In [1]: import numpy as np

In [2]: import numpy.linalg as la

In [3]: np.set_printoptions(precision=2, suppress=True, linewidth=140)

In [4]: tidy = lambda a: np.round(a, 2) + 0

In [5]: rng = np.random.default_rng(59744)

In [6]: M = np.eye(4, dtype=int)[rng.permutation(4)] * np.array([-2, -2, -1, 1])

In [7]: M
Out[7]: 
array([[ 0,  0, -1,  0],
       [ 0,  0,  0,  1],
       [-2,  0,  0,  0],
       [ 0, -2,  0,  0]])

In [8]: u = np.array([2, -2, -1, -1])

In [9]: out = M + np.outer(u, np.eye(4)[0])

In [10]: out
Out[10]: 
array([[ 2.,  0., -1.,  0.],
       [-2.,  0.,  0.,  1.],
       [-3.,  0.,  0.,  0.],
       [-1., -2.,  0.,  0.]])

In [11]: tidy(la.det(out) / la.det(M)), tidy(1 + la.solve(M, u)[0])
Out[11]: (np.float64(1.5), np.float64(1.5))

In [12]: tidy(la.det(2 * M)), tidy(la.det(M))
Out[12]: (np.float64(-64.0), np.float64(-4.0))

In [13]: tidy(np.poly(M))
Out[13]: array([ 1.,  0.,  0.,  0., -4.])

In [14]: tidy(la.det(M[::-1]))
Out[14]: np.float64(-4.0)

In [15]: F = np.maximum(np.array([[1],
    ...:     [-5],
    ...:     [0],
    ...:     [-5],
    ...:     [-2],
    ...:     [-3],
    ...:     [-5],
    ...:     [0],
    ...:     [-5],
    ...:     [5],
    ...:     [5],
    ...:     [5],
    ...:     [-2],
    ...:     [5],
    ...:     [0],
    ...:     [4],
    ...:     [-5],
    ...:     [2]]) @ np.array([[3, 1, 0]]) + np.array([0, 1, 0]), 0)

In [16]: F
Out[16]: 
array([[ 3,  2,  0],
       [ 0,  0,  0],
       [ 0,  1,  0],
       [ 0,  0,  0],
       [ 0,  0,  0],
       [ 0,  0,  0],
       [ 0,  0,  0],
       [ 0,  1,  0],
       [ 0,  0,  0],
       [15,  6,  0],
       [15,  6,  0],
       [15,  6,  0],
       [ 0,  0,  0],
       [15,  6,  0],
       [ 0,  1,  0],
       [12,  5,  0],
       [ 0,  0,  0],
       [ 6,  3,  0]])

In [17]: rank = la.matrix_rank(F)

In [18]: rank
Out[18]: np.int64(2)

In [19]: ns = la.svd(F)[2][rank:].T

In [20]: [int(la.matrix_rank(np.delete(F, i, axis=0))) for i in range(18)]
Out[20]: [2, 2, 2, 2, 2, 2, 2, 2, 2, 2, 2, 2, 2, 2, 2, 2, 2, 2]

In [21]: tidy(np.trace(la.pinv(F) @ F))
Out[21]: np.float64(2.0)

In [22]: np.allclose(F[:-1].T @ la.lstsq(F[:-1].T, F[-1])[0], F[-1])
Out[22]: True

In [23]: la.lstsq(F[:-1].T, F[-1])[2]
Out[23]: np.int32(2)

In [24]: Uu, s, VT = la.svd(F)

In [25]: V = VT[:(s > 1e-8).sum()]

In [26]: x = F[0] + 2 * F[4] + rng.integers(2) * np.eye(3)[1]

In [27]: x
Out[27]: array([3., 2., 0.])

In [28]: np.allclose(V.T @ V @ x, x)
Out[28]: True

In [29]: la.matrix_rank(np.vstack([F, x]))
Out[29]: np.int64(2)

In [30]: tidy(V.T @ V)
Out[30]: 
array([[1., 0., 0.],
       [0., 1., 0.],
       [0., 0., 0.]])

In [31]: tidy(np.diag(V.T @ V))
Out[31]: array([1., 1., 0.])
